In [1]: import numpy as np

In [2]: import numpy.linalg as la

In [3]: np.set_printoptions(suppress=True, linewidth=140)

In [4]: def rd(a):
   ...:     return np.round(a, 2) + 0
   ...: 

In [5]: J = np.loadtxt("run14.csv", delimiter=",")

In [6]: print(rd(J))
[[0.6  0.2  0.   0.2  0.  ]
 [0.2  0.3  0.   0.3  0.2 ]
 [0.09 0.27 0.36 0.27 0.  ]
 [0.25 0.12 0.25 0.25 0.12]
 [0.2  0.2  0.1  0.3  0.2 ]]

In [7]: print(round(np.log10(la.cond(J))))
2

In [8]: rd(np.abs(la.svd(J)[2][-1]))
Out[8]: array([0.12, 0.39, 0.24, 0.75, 0.45])

In [9]: la.cond(J) > 100
Out[9]: np.False_

In [10]: print([round(float(x), 2) for x in la.svd(J, compute_uv=False)[:3]])
[1.06, 0.45, 0.29]

In [11]: X = np.loadtxt("out4.csv", delimiter=",")

In [12]: print(rd(X))
[[ 0.15 -0.18  0.07 -0.01 -0.09  0.07  0.12 -0.25]
 [-0.18  0.21 -0.09  0.02  0.11 -0.09 -0.14  0.3 ]
 [ 0.07 -0.09  0.04 -0.01 -0.04  0.04  0.06 -0.12]
 [-0.01  0.02 -0.01  0.    0.01 -0.01 -0.01  0.02]
 [-0.09  0.11 -0.04  0.01  0.05 -0.04 -0.07  0.15]
 [ 0.07 -0.09  0.04 -0.01 -0.04  0.04  0.06 -0.12]
 [ 0.12 -0.14  0.06 -0.01 -0.07  0.06  0.09 -0.2 ]
 [-0.25  0.3  -0.12  0.02  0.15 -0.12 -0.2   0.42]]

In [13]: Uu, sigma, VT = la.svd(X)

In [14]: V = VT[:(sigma > 1e-8).sum()]

In [15]: rng = np.random.default_rng(22)

In [16]: vec = X[4] + 5 * X[7] + rng.integers(2) * np.eye(8)[6]

In [17]: print(rd(vec))
[-1.33  1.6  -0.67  0.13  0.8  -0.67 -0.06  2.26]

In [18]: print(rd(np.diag(V.T @ V)))
[0.15 0.21 0.04 0.   0.05 0.04 0.09 0.42]

In [19]: rd(V.T @ V)
Out[19]: 
array([[ 0.15, -0.18,  0.07, -0.01, -0.09,  0.07,  0.12, -0.25],
       [-0.18,  0.21, -0.09,  0.02,  0.11, -0.09, -0.14,  0.3 ],
       [ 0.07, -0.09,  0.04, -0.01, -0.04,  0.04,  0.06, -0.12],
       [-0.01,  0.02, -0.01,  0.  ,  0.01, -0.01, -0.01,  0.02],
       [-0.09,  0.11, -0.04,  0.01,  0.05, -0.04, -0.07,  0.15],
       [ 0.07, -0.09,  0.04, -0.01, -0.04,  0.04,  0.06, -0.12],
       [ 0.12, -0.14,  0.06, -0.01, -0.07,  0.06,  0.09, -0.2 ],
       [-0.25,  0.3 , -0.12,  0.02,  0.15, -0.12, -0.2 ,  0.42]])

In [20]: Uu, sigma, VT = la.svd(X)

In [21]: rd(sigma)
Out[21]: array([1., 0., 0., 0., 0., 0., 0., 0.])

In [22]: np.argmax(sigma[:-1] / (sigma[1:] + 1e-6)) + 1
Out[22]: np.int64(1)

In [23]: A2 = Uu[:, :1] @ np.diag(sigma[:1]) @ VT[:1]

In [24]: print(la.matrix_rank(X, rtol=0.05))
1

In [25]: la.matrix_rank(A2)
Out[25]: np.int64(1)

In [26]: rd(np.abs(X - A2).max())
Out[26]: np.float64(0.0)

In [27]: rd(A2)
Out[27]: 
array([[ 0.15, -0.18,  0.07, -0.01, -0.09,  0.07,  0.12, -0.25],
       [-0.18,  0.21, -0.09,  0.02,  0.11, -0.09, -0.14,  0.3 ],
       [ 0.07, -0.09,  0.04, -0.01, -0.04,  0.04,  0.06, -0.12],
       [-0.01,  0.02, -0.01,  0.  ,  0.01, -0.01, -0.01,  0.02],
       [-0.09,  0.11, -0.04,  0.01,  0.05, -0.04, -0.07,  0.15],
       [ 0.07, -0.09,  0.04, -0.01, -0.04,  0.04,  0.06, -0.12],
       [ 0.12, -0.14,  0.06, -0.01, -0.07,  0.06,  0.09, -0.2 ],
       [-0.25,  0.3 , -0.12,  0.02,  0.15, -0.12, -0.2 ,  0.42]])

In [28]: rd(la.norm(X - A2, 2)), rd(sigma[1])
Out[28]: (np.float64(0.0), np.float64(0.0))

In [29]: w, V = la.eigh(X)

In [30]: rd(la.eigvalsh(X + 2 * np.eye(8)))
Out[30]: array([2., 2., 2., 2., 2., 2., 2., 3.])

In [31]: print(rd(la.eigvalsh(X @ X)))
[0. 0. 0. 0. 0. 0. 0. 1.]

In [32]: print(np.abs(V[:, -1]).round(6).argmax())
7

In [33]: rd(V.T @ V)
Out[33]: 
array([[1., 0., 0., 0., 0., 0., 0., 0.],
       [0., 1., 0., 0., 0., 0., 0., 0.],
       [0., 0., 1., 0., 0., 0., 0., 0.],
       [0., 0., 0., 1., 0., 0., 0., 0.],
       [0., 0., 0., 0., 1., 0., 0., 0.],
       [0., 0., 0., 0., 0., 1., 0., 0.],
       [0., 0., 0., 0., 0., 0., 1., 0.],
       [0., 0., 0., 0., 0., 0., 0., 1.]])

In [34]: rd(V @ np.diag(w) @ V.T)
Out[34]: 
array([[ 0.15, -0.18,  0.07, -0.01, -0.09,  0.07,  0.12, -0.25],
       [-0.18,  0.21, -0.09,  0.02,  0.11, -0.09, -0.14,  0.3 ],
       [ 0.07, -0.09,  0.04, -0.01, -0.04,  0.04,  0.06, -0.12],
       [-0.01,  0.02, -0.01,  0.  ,  0.01, -0.01, -0.01,  0.02],
       [-0.09,  0.11, -0.04,  0.01,  0.05, -0.04, -0.07,  0.15],
       [ 0.07, -0.09,  0.04, -0.01, -0.04,  0.04,  0.06, -0.12],
       [ 0.12, -0.14,  0.06, -0.01, -0.07,  0.06,  0.09, -0.2 ],
       [-0.25,  0.3 , -0.12,  0.02,  0.15, -0.12, -0.2 ,  0.42]])

In [35]: w, V = la.eigh(X)

In [36]: vec = np.array([7, 1, 9, 1, 3, 2, 4, 0])

In [37]: print(rd(V * np.maximum(w, 0) @ V.T))
[[ 0.15 -0.18  0.07 -0.01 -0.09  0.07  0.12 -0.25]
 [-0.18  0.21 -0.09  0.02  0.11 -0.09 -0.14  0.3 ]
 [ 0.07 -0.09  0.04 -0.01 -0.04  0.04  0.06 -0.12]
 [-0.01  0.02 -0.01  0.    0.01 -0.01 -0.01  0.02]
 [-0.09  0.11 -0.04  0.01  0.05 -0.04 -0.07  0.15]
 [ 0.07 -0.09  0.04 -0.01 -0.04  0.04  0.06 -0.12]
 [ 0.12 -0.14  0.06 -0.01 -0.07  0.06  0.09 -0.2 ]
 [-0.25  0.3  -0.12  0.02  0.15 -0.12 -0.2   0.42]]

In [38]: rd(la.eigvalsh(X[1:, 1:]))
Out[38]: array([0.  , 0.  , 0.  , 0.  , 0.  , 0.  , 0.85])

In [39]: rd(vec @ X @ vec)
Out[39]: np.float64(23.21)

In [40]: F = np.load("test7.npy")

In [41]: F
Out[41]: 
array([[ -8,   8,  -8,   8,  -2,  -8, -10,  -6,  10],
       [ 12, -12,  12, -12,   3,  12,  15,   9, -15],
       [  0,   0,   0,   0,   0,   0,   0,   0,   0],
       [  0,   0,   0,   0,   0,   0,   0,   0,   0]])

In [42]: r = la.matrix_rank(F)

In [43]: r
Out[43]: np.int64(1)

In [44]: null = la.svd(F)[2][r:].T

In [45]: la.matrix_rank(F.T @ F), la.matrix_rank(F @ F.T)
Out[45]: (np.int64(1), np.int64(1))

In [46]: np.allclose(F @ null, 0)
Out[46]: True

In [47]: [int(la.matrix_rank(np.delete(F, i, axis=0))) for i in range(4)]
Out[47]: [1, 1, 1, 1]

In [48]: [int(la.matrix_rank(F[:, :j + 1])) for j in range(9)]
Out[48]: [1, 1, 1, 1, 1, 1, 1, 1, 1]

In [49]: rd(null @ null.T)
Out[49]: 
array([[ 0.89,  0.11, -0.11,  0.11, -0.03, -0.11, -0.14, -0.09,  0.14],
       [ 0.11,  0.89,  0.11, -0.11,  0.03,  0.11,  0.14,  0.09, -0.14],
       [-0.11,  0.11,  0.89,  0.11, -0.03, -0.11, -0.14, -0.09,  0.14],
       [ 0.11, -0.11,  0.11,  0.89,  0.03,  0.11,  0.14,  0.09, -0.14],
       [-0.03,  0.03, -0.03,  0.03,  0.99, -0.03, -0.04, -0.02,  0.04],
       [-0.11,  0.11, -0.11,  0.11, -0.03,  0.89, -0.14, -0.09,  0.14],
       [-0.14,  0.14, -0.14,  0.14, -0.04, -0.14,  0.82, -0.11,  0.18],
       [-0.09,  0.09, -0.09,  0.09, -0.02, -0.09, -0.11,  0.94,  0.11],
       [ 0.14, -0.14,  0.14, -0.14,  0.04,  0.14,  0.18,  0.11,  0.82]])

In [50]: [int(la.matrix_rank(F[:i])) for i in range(1, len(F) + 1)]
Out[50]: [1, 1, 1, 1]
